% python3 -q
>>> import numpy as np
>>> np.set_printoptions(precision=2, suppress=True, linewidth=100)
>>> F = np.load("data.npy")
>>> F
array([[ 0.82, -0.29, -0.29, -0.18, -0.29, -0.18],
       [-0.29,  0.51, -0.49, -0.29, -0.49, -0.29],
       [-0.29, -0.49,  0.51, -0.29, -0.49, -0.29],
       [-0.18, -0.29, -0.29,  0.82, -0.29, -0.18],
       [-0.29, -0.49, -0.49, -0.29,  0.51, -0.29],
       [-0.18, -0.29, -0.29, -0.18, -0.29,  0.82]])
>>> vec = np.array([1, 2, 2, 1, 0, 1])
>>> np.sign((F @ vec).round(6))
array([-1., -1., -1., -1., -1., -1.])
>>> F * vec
array([[ 0.82, -0.59, -0.59, -0.18, -0.  , -0.18],
       [-0.29,  1.02, -0.98, -0.29, -0.  , -0.29],
       [-0.29, -0.98,  1.02, -0.29, -0.  , -0.29],
       [-0.18, -0.59, -0.59,  0.82, -0.  , -0.18],
       [-0.29, -0.98, -0.98, -0.29,  0.  , -0.29],
       [-0.18, -0.59, -0.59, -0.18, -0.  ,  0.82]])
>>> print(np.einsum("ij,j->i", F, vec))
[-0.71 -0.84 -0.84 -0.71 -2.84 -0.71]
>>> np.round(F.T @ F, 2) + 0
array([[1., 0., 0., 0., 0., 0.],
       [0., 1., 0., 0., 0., 0.],
       [0., 0., 1., 0., 0., 0.],
       [0., 0., 0., 1., 0., 0.],
       [0., 0., 0., 0., 1., 0.],
       [0., 0., 0., 0., 0., 1.]])
>>> np.linalg.norm(F, axis=0)
array([1., 1., 1., 1., 1., 1.])
>>> print(round(float(F[:, 4] @ F[:, 1]), 2))
0.0
>>> evals, evecs = np.linalg.eigh(F)
>>> np.linalg.eigvalsh(F @ F)
array([1., 1., 1., 1., 1., 1.])
>>> np.round(evecs.T @ evecs, 2) + 0
array([[1., 0., 0., 0., 0., 0.],
       [0., 1., 0., 0., 0., 0.],
       [0., 0., 1., 0., 0., 0.],
       [0., 0., 0., 1., 0., 0.],
       [0., 0., 0., 0., 1., 0.],
       [0., 0., 0., 0., 0., 1.]])
>>> B = np.array([[0, 0, 0, 1, 1, 0, 1, 2]])
>>> m1 = B.T @ B
>>> print(m1)
[[0 0 0 0 0 0 0 0]
 [0 0 0 0 0 0 0 0]
 [0 0 0 0 0 0 0 0]
 [0 0 0 1 1 0 1 2]
 [0 0 0 1 1 0 1 2]
 [0 0 0 0 0 0 0 0]
 [0 0 0 1 1 0 1 2]
 [0 0 0 2 2 0 2 4]]
>>> def softmax(z):
...     e = np.exp(z - z.max(axis=-1, keepdims=True))
...     return e / e.sum(axis=-1, keepdims=True)
... 
>>> np.round(softmax(10 * m1[3]), 2) + 0
array([0., 0., 0., 0., 0., 0., 0., 1.])
>>> softmax(m1).sum(axis=1)
array([1., 1., 1., 1., 1., 1., 1., 1.])
>>> softmax(m1[3] + -3)
array([0.05, 0.05, 0.05, 0.14, 0.14, 0.05, 0.14, 0.38])
>>> att = m1 @ m1.T / np.sqrt(8)
>>> print(softmax(att)[3] @ m1)
[0.   0.   0.   1.76 1.76 0.   1.76 3.52]
>>> np.round(softmax(att + np.triu(np.full(att.shape, -np.inf), 1)), 2) + 0
array([[1.  , 0.  , 0.  , 0.  , 0.  , 0.  , 0.  , 0.  ],
       [0.5 , 0.5 , 0.  , 0.  , 0.  , 0.  , 0.  , 0.  ],
       [0.33, 0.33, 0.33, 0.  , 0.  , 0.  , 0.  , 0.  ],
       [0.07, 0.07, 0.07, 0.8 , 0.  , 0.  , 0.  , 0.  ],
       [0.04, 0.04, 0.04, 0.44, 0.44, 0.  , 0.  , 0.  ],
       [0.17, 0.17, 0.17, 0.17, 0.17, 0.17, 0.  , 0.  ],
       [0.03, 0.03, 0.03, 0.3 , 0.3 , 0.03, 0.3 , 0.  ],
       [0.  , 0.  , 0.  , 0.01, 0.01, 0.  , 0.01, 0.98]])
